% ipython --no-banner

In [1]: import numpy as np

In [2]: np.set_printoptions(precision=2, suppress=True, linewidth=140, legacy="1.25")

In [3]: rd = lambda a: np.round(a, 2) + 0

In [4]: M = np.load("mat.npy")

In [5]: rd(M)
Out[5]: 
array([[ 1.  ,  0.  ,  0.  ,  0.  ,  0.  ,  0.  ,  0.  ,  0.  ],
       [ 0.  ,  1.  ,  0.  ,  0.  ,  0.  ,  0.  ,  0.  ,  0.  ],
       [ 0.  ,  0.  , -0.5 ,  0.  ,  0.  ,  0.  ,  0.  , -0.87],
       [ 0.  ,  0.  ,  0.  ,  1.  ,  0.  ,  0.  ,  0.  ,  0.  ],
       [ 0.  ,  0.  ,  0.  ,  0.  ,  1.  ,  0.  ,  0.  ,  0.  ],
       [ 0.  ,  0.  ,  0.  ,  0.  ,  0.  ,  1.  ,  0.  ,  0.  ],
       [ 0.  ,  0.  ,  0.  ,  0.  ,  0.  ,  0.  ,  1.  ,  0.  ],
       [ 0.  ,  0.  ,  0.87,  0.  ,  0.  ,  0.  ,  0.  , -0.5 ]])

In [6]: print(rd(np.linalg.svd(M, compute_uv=False)))
[1. 1. 1. 1. 1. 1. 1. 1.]

In [7]: x = np.array([-2, -1, 2, 0, -2, -1, -1, 2])

In [8]: a = np.maximum(M @ x, 0)

In [9]: rd(np.maximum(M @ x, 0) - np.maximum(-M @ x, 0))
Out[9]: array([-2.  , -1.  , -2.73,  0.  , -2.  , -1.  , -1.  ,  0.73])

In [10]: rd(np.tanh(M @ x))
Out[10]: array([-0.96, -0.76, -0.99,  0.  , -0.96, -0.76, -0.76,  0.62])

In [11]: rd(M * (a > 1e-9)[:, None])
Out[11]: 
array([[ 0.  ,  0.  ,  0.  ,  0.  ,  0.  ,  0.  ,  0.  ,  0.  ],
       [ 0.  ,  0.  ,  0.  ,  0.  ,  0.  ,  0.  ,  0.  ,  0.  ],
       [ 0.  ,  0.  ,  0.  ,  0.  ,  0.  ,  0.  ,  0.  ,  0.  ],
       [ 0.  ,  0.  ,  0.  ,  0.  ,  0.  ,  0.  ,  0.  ,  0.  ],
       [ 0.  ,  0.  ,  0.  ,  0.  ,  0.  ,  0.  ,  0.  ,  0.  ],
       [ 0.  ,  0.  ,  0.  ,  0.  ,  0.  ,  0.  ,  0.  ,  0.  ],
       [ 0.  ,  0.  ,  0.  ,  0.  ,  0.  ,  0.  ,  0.  ,  0.  ],
       [ 0.  ,  0.  ,  0.87,  0.  ,  0.  ,  0.  ,  0.  , -0.5 ]])

In [12]: rng = np.random.default_rng(884276)

In [13]: W0 = np.triu(rng.random((6, 6)) < 0.4, 1).astype(int)

In [14]: W0 = W0 + W0.T

In [15]: W0
Out[15]: 
array([[0, 0, 1, 1, 1, 0],
       [0, 0, 1, 1, 1, 0],
       [1, 1, 0, 1, 0, 0],
       [1, 1, 1, 0, 1, 1],
       [1, 1, 0, 1, 0, 0],
       [0, 0, 0, 1, 0, 0]])

In [16]: W0.sum(axis=0)
Out[16]: array([3, 3, 3, 5, 3, 1])

In [17]: W0 @ W0
Out[17]: 
array([[3, 3, 1, 2, 1, 1],
       [3, 3, 1, 2, 1, 1],
       [1, 1, 3, 2, 3, 1],
       [2, 2, 2, 5, 2, 0],
       [1, 1, 3, 2, 3, 1],
       [1, 1, 1, 0, 1, 1]])

In [18]: np.argwhere(np.triu(W0))
Out[18]: 
array([[0, 2],
       [0, 3],
       [0, 4],
       [1, 2],
       [1, 3],
       [1, 4],
       [2, 3],
       [3, 4],
       [3, 5]])

In [19]: Lm = np.diag(W0.sum(axis=1)) - W0

In [20]: print(np.linalg.matrix_rank(Lm))
5

In [21]: round(np.linalg.det(Lm[1:, 1:]))
Out[21]: 45

In [22]: rd(np.linalg.eigvalsh(Lm))
Out[22]: array([0., 1., 3., 3., 5., 6.])

In [23]: (np.linalg.eigvalsh(Lm) < 1e-8).sum()
Out[23]: 1

In [24]: Uu, s, VT = np.linalg.svd(W0)

In [25]: rd(s)
Out[25]: array([3.32, 2.  , 1.68, 0.36, 0.  , 0.  ])

In [26]: A2 = Uu[:, :4] @ np.diag(s[:4]) @ VT[:4]

In [27]: rd(np.abs(W0 - A2).max())
Out[27]: 0.0

In [28]: rd(np.linalg.norm(W0 - A2, 2)), rd(s[4])
Out[28]: (0.0, 0.0)

In [29]: rd(np.linalg.norm(W0, 2) / np.linalg.norm(W0))
Out[29]: 0.78

In [30]: print(np.linalg.cond(W0) > 100)
True

In [31]: np.argsort(-np.linalg.norm(W0, axis=0).round(6), kind="stable")[:3]
Out[31]: array([3, 0, 1])

In [32]: u, v = W0[2], W0[1]

In [33]: u @ u
Out[33]: 3

In [34]: print(u @ v)
1

In [35]: pr = (u @ v) / (u @ u) * u

In [36]: rd((v - pr) @ u)
Out[36]: 0.0

In [37]: rd(np.linalg.norm(u + v) ** 2 + np.linalg.norm(u - v) ** 2)
Out[37]: 12.0

In [38]: print(np.outer(u, v))
[[0 0 1 1 1 0]
 [0 0 1 1 1 0]
 [0 0 0 0 0 0]
 [0 0 1 1 1 0]
 [0 0 0 0 0 0]
 [0 0 0 0 0 0]]

In [39]: print(rd(pr))
[0.33 0.33 0.   0.33 0.   0.  ]

In [40]: print((W0 + W0.T) / 2)
[[0. 0. 1. 1. 1. 0.]
 [0. 0. 1. 1. 1. 0.]
 [1. 1. 0. 1. 0. 0.]
 [1. 1. 1. 0. 1. 1.]
 [1. 1. 0. 1. 0. 0.]
 [0. 0. 0. 1. 0. 0.]]

In [41]: print(np.trace(W0))
0

In [42]: W0 @ W0
Out[42]: 
array([[3, 3, 1, 2, 1, 1],
       [3, 3, 1, 2, 1, 1],
       [1, 1, 3, 2, 3, 1],
       [2, 2, 2, 5, 2, 0],
       [1, 1, 3, 2, 3, 1],
       [1, 1, 1, 0, 1, 1]])

In [43]: rd(np.sort(np.abs(np.linalg.eigvals(W0))))
Out[43]: array([0.  , 0.  , 0.36, 1.68, 2.  , 3.32])

In [44]: np.linalg.matrix_power(W0, 3)
Out[44]: 
array([[4, 4, 8, 9, 8, 2],
       [4, 4, 8, 9, 8, 2],
       [8, 8, 4, 9, 4, 2],
       [9, 9, 9, 8, 9, 5],
       [8, 8, 4, 9, 4, 2],
       [2, 2, 2, 5, 2, 0]])

In [45]: np.allclose(W0, W0.T)
Out[45]: True

In [46]: rd(np.abs(np.linalg.eigvals(W0)).max())
Out[46]: 3.32

In [47]: rd(np.linalg.det(W0))
Out[47]: 0.0

In [48]: K = np.load("sample8.npy")

In [49]: K
Out[49]: 
array([[6., 0., 5., 0., 5., 0., 0., 5., 0.],
       [0., 6., 0., 5., 0., 0., 5., 0., 5.],
       [5., 0., 6., 0., 5., 0., 0., 5., 0.],
       [0., 5., 0., 6., 0., 0., 5., 0., 5.],
       [5., 0., 5., 0., 6., 0., 0., 5., 0.],
       [0., 0., 0., 0., 0., 6., 0., 0., 0.],
       [0., 5., 0., 5., 0., 0., 6., 0., 5.],
       [5., 0., 5., 0., 5., 0., 0., 6., 0.],
       [0., 5., 0., 5., 0., 0., 5., 0., 6.]])

In [50]: u = np.array([1, 1])

In [51]: print(np.cross(K[2, :3], K[8, :3]))
[-30.   0.  25.]

In [52]: np.convolve(K[2], u)
Out[52]: array([5., 5., 6., 6., 5., 5., 0., 5., 5., 0.])

In [53]: A2 = K / np.linalg.norm(K, axis=1, keepdims=True)

In [54]: cov = A2 @ A2.T

In [55]: rd(cov[3])
Out[55]: array([0.  , 0.99, 0.  , 1.  , 0.  , 0.  , 0.99, 0.  , 0.99])

In [56]: rd(cov)
Out[56]: 
array([[1.  , 0.  , 0.99, 0.  , 0.99, 0.  , 0.  , 0.99, 0.  ],
       [0.  , 1.  , 0.  , 0.99, 0.  , 0.  , 0.99, 0.  , 0.99],
       [0.99, 0.  , 1.  , 0.  , 0.99, 0.  , 0.  , 0.99, 0.  ],
       [0.  , 0.99, 0.  , 1.  , 0.  , 0.  , 0.99, 0.  , 0.99],
       [0.99, 0.  , 0.99, 0.  , 1.  , 0.  , 0.  , 0.99, 0.  ],
       [0.  , 0.  , 0.  , 0.  , 0.  , 1.  , 0.  , 0.  , 0.  ],
       [0.  , 0.99, 0.  , 0.99, 0.  , 0.  , 1.  , 0.  , 0.99],
       [0.99, 0.  , 0.99, 0.  , 0.99, 0.  , 0.  , 1.  , 0.  ],
       [0.  , 0.99, 0.  , 0.99, 0.  , 0.  , 0.99, 0.  , 1.  ]])

In [57]: rd(np.degrees(np.arccos(np.clip(cov[3, 8], -1, 1))))
Out[57]: 7.7

In [58]: (cov - 2 * np.eye(9)).round(6).argmax(axis=1)
Out[58]: array([2, 3, 0, 1, 0, 0, 1, 0, 1])

In [59]: rd(np.sort(np.linalg.eigvals(K).real))
Out[59]: array([ 1.,  1.,  1.,  1.,  1.,  1.,  6., 21., 21.])

In [60]: (K != 0).astype(int)
Out[60]: 
array([[1, 0, 1, 0, 1, 0, 0, 1, 0],
       [0, 1, 0, 1, 0, 0, 1, 0, 1],
       [1, 0, 1, 0, 1, 0, 0, 1, 0],
       [0, 1, 0, 1, 0, 0, 1, 0, 1],
       [1, 0, 1, 0, 1, 0, 0, 1, 0],
       [0, 0, 0, 0, 0, 1, 0, 0, 0],
       [0, 1, 0, 1, 0, 0, 1, 0, 1],
       [1, 0, 1, 0, 1, 0, 0, 1, 0],
       [0, 1, 0, 1, 0, 0, 1, 0, 1]])

In [61]: K @ K
Out[61]: 
array([[111.,   0., 110.,   0., 110.,   0.,   0., 110.,   0.],
       [  0., 111.,   0., 110.,   0.,   0., 110.,   0., 110.],
       [110.,   0., 111.,   0., 110.,   0.,   0., 110.,   0.],
       [  0., 110.,   0., 111.,   0.,   0., 110.,   0., 110.],
       [110.,   0., 110.,   0., 111.,   0.,   0., 110.,   0.],
       [  0.,   0.,   0.,   0.,   0.,  36.,   0.,   0.,   0.],
       [  0., 110.,   0., 110.,   0.,   0., 111.,   0., 110.],
       [110.,   0., 110.,   0., 110.,   0.,   0., 111.,   0.],
       [  0., 110.,   0., 110.,   0.,   0., 110.,   0., 111.]])
